In [1]: import numpy as np

In [2]: np.set_printoptions(precision=3, suppress=True, linewidth=140)

In [3]: feats = np.load("dump.npy")

In [4]: feats
Out[4]: 
array([[0, 0, 0, 0, 0, 0, 0, 1, 0, 0, 0, 0, 0, 0, 0, 0],
       [0, 0, 0, 0, 0, 0, 0, 0, 0, 0, 0, 0, 0, 1, 0, 0],
       [0, 0, 1, 0, 0, 0, 0, 0, 0, 0, 0, 0, 0, 0, 0, 0],
       [0, 0, 0, 1, 0, 0, 0, 0, 0, 0, 0, 0, 0, 0, 0, 0],
       [0, 1, 0, 0, 0, 0, 0, 0, 0, 0, 0, 0, 0, 0, 0, 0],
       [0, 0, 0, 0, 0, 0, 0, 0, 1, 0, 0, 0, 0, 0, 0, 0],
       [1, 0, 0, 0, 0, 0, 0, 0, 0, 0, 0, 0, 0, 0, 0, 0],
       [0, 0, 0, 0, 0, 0, 1, 0, 0, 0, 0, 0, 0, 0, 0, 0],
       [0, 0, 0, 0, 0, 0, 0, 0, 0, 0, 1, 0, 0, 0, 0, 0],
       [0, 0, 0, 0, 1, 0, 0, 0, 0, 0, 0, 0, 0, 0, 0, 0],
       [0, 0, 0, 0, 0, 0, 0, 0, 0, 0, 0, 0, 1, 0, 0, 0],
       [0, 0, 0, 0, 0, 0, 0, 0, 0, 1, 0, 0, 0, 0, 0, 0],
       [0, 0, 0, 0, 0, 1, 0, 0, 0, 0, 0, 0, 0, 0, 0, 0],
       [0, 0, 0, 0, 0, 0, 0, 0, 0, 0, 0, 1, 0, 0, 0, 0],
       [0, 0, 0, 0, 0, 0, 0, 0, 0, 0, 0, 0, 0, 0, 0, 1],
       [0, 0, 0, 0, 0, 0, 0, 0, 0, 0, 0, 0, 0, 0, 1, 0]])

In [5]: # columns are unit length and at right angles

In [6]: O, R = np.linalg.qr(feats)

In [7]: np.trace(O @ O.T)
Out[7]: np.float64(16.0)

In [8]: np.abs(np.diag(R))
Out[8]: array([1., 1., 1., 1., 1., 1., 1., 1., 1., 1., 1., 1., 1., 1., 1., 1.])

In [9]: np.allclose(R.T @ R, feats.T @ feats)
Out[9]: True

In [10]: np.sort(np.abs(np.linalg.eigvals(feats)))[::-1]
Out[10]: array([1., 1., 1., 1., 1., 1., 1., 1., 1., 1., 1., 1., 1., 1., 1., 1.])

In [11]: pr = np.eye(16)[11]

In [12]: for _ in range(3):
    ...:     pr = pr @ feats
    ...:     print(pr.round(3))
    ...: 
[0. 0. 0. 0. 0. 0. 0. 0. 0. 1. 0. 0. 0. 0. 0. 0.]
[0. 0. 0. 0. 1. 0. 0. 0. 0. 0. 0. 0. 0. 0. 0. 0.]
[0. 1. 0. 0. 0. 0. 0. 0. 0. 0. 0. 0. 0. 0. 0. 0.]

In [13]: O, evecs = np.linalg.qr(feats[:, :2])[0], np.linalg.qr(feats[:, 2:])[0]

In [14]: sigma = np.linalg.svd(O.T @ evecs, compute_uv=False)

In [15]: print((sigma > 0.9).sum())
0

In [16]: print(np.linalg.norm(feats, axis=0))
[1. 1. 1. 1. 1. 1. 1. 1. 1. 1. 1. 1. 1. 1. 1. 1.]

In [17]: E = np.loadtxt("a.csv", delimiter=",")

In [18]: E
Out[18]: 
array([[ 3.608, -0.003,  0.195, -1.087, -1.288,  2.122,  1.281,  0.775, -1.537],
       [-0.762, -0.95 ,  0.366,  2.675,  0.408, -1.671, -2.309,  0.516,  2.77 ],
       [-0.26 , -1.044,  0.434,  2.764,  0.242, -1.495, -2.33 ,  0.69 ,  2.796],
       [-1.03 ,  1.213, -0.575, -2.806,  0.195,  0.952,  2.231, -1.087, -2.677],
       [-3.046,  1.219, -0.686, -2.21 ,  0.914, -0.228,  1.525, -1.524, -1.829],
       [-2.147,  1.266, -0.658, -2.604,  0.586,  0.362,  1.946, -1.364, -2.335],
       [ 0.626, -1.171,  0.535,  2.821, -0.056, -1.137, -2.286,  0.971,  2.743],
       [-2.095,  1.266, -0.655, -2.619,  0.567,  0.393,  1.964, -1.353, -2.357],
       [ 4.018, -0.937,  0.617,  1.189, -1.301,  1.163, -0.572,  1.53 ,  0.687],
       [ 3.751, -0.093,  0.241, -0.898, -1.326,  2.09 ,  1.139,  0.871, -1.367],
       [-0.571, -0.988,  0.393,  2.714,  0.345, -1.606, -2.321,  0.583,  2.785],
       [ 3.756, -1.066,  0.658,  1.602, -1.189,  0.842, -0.944,  1.567,  1.132],
       [ 3.138,  0.236,  0.067, -1.558, -1.154,  2.152,  1.626,  0.504, -1.951],
       [-4.096,  0.872, -0.593, -0.998,  1.338, -1.293,  0.405, -1.5  , -0.486],
       [ 0.278, -1.127,  0.498,  2.814,  0.062, -1.285, -2.316,  0.864,  2.779],
       [ 4.065, -0.359,  0.372, -0.311, -1.401,  1.934,  0.683,  1.127, -0.819]])

In [19]: # looks like rank 2

In [20]: np.allclose(E[:-1].T @ np.linalg.lstsq(E[:-1].T, E[-1])[0], E[-1])
Out[20]: True
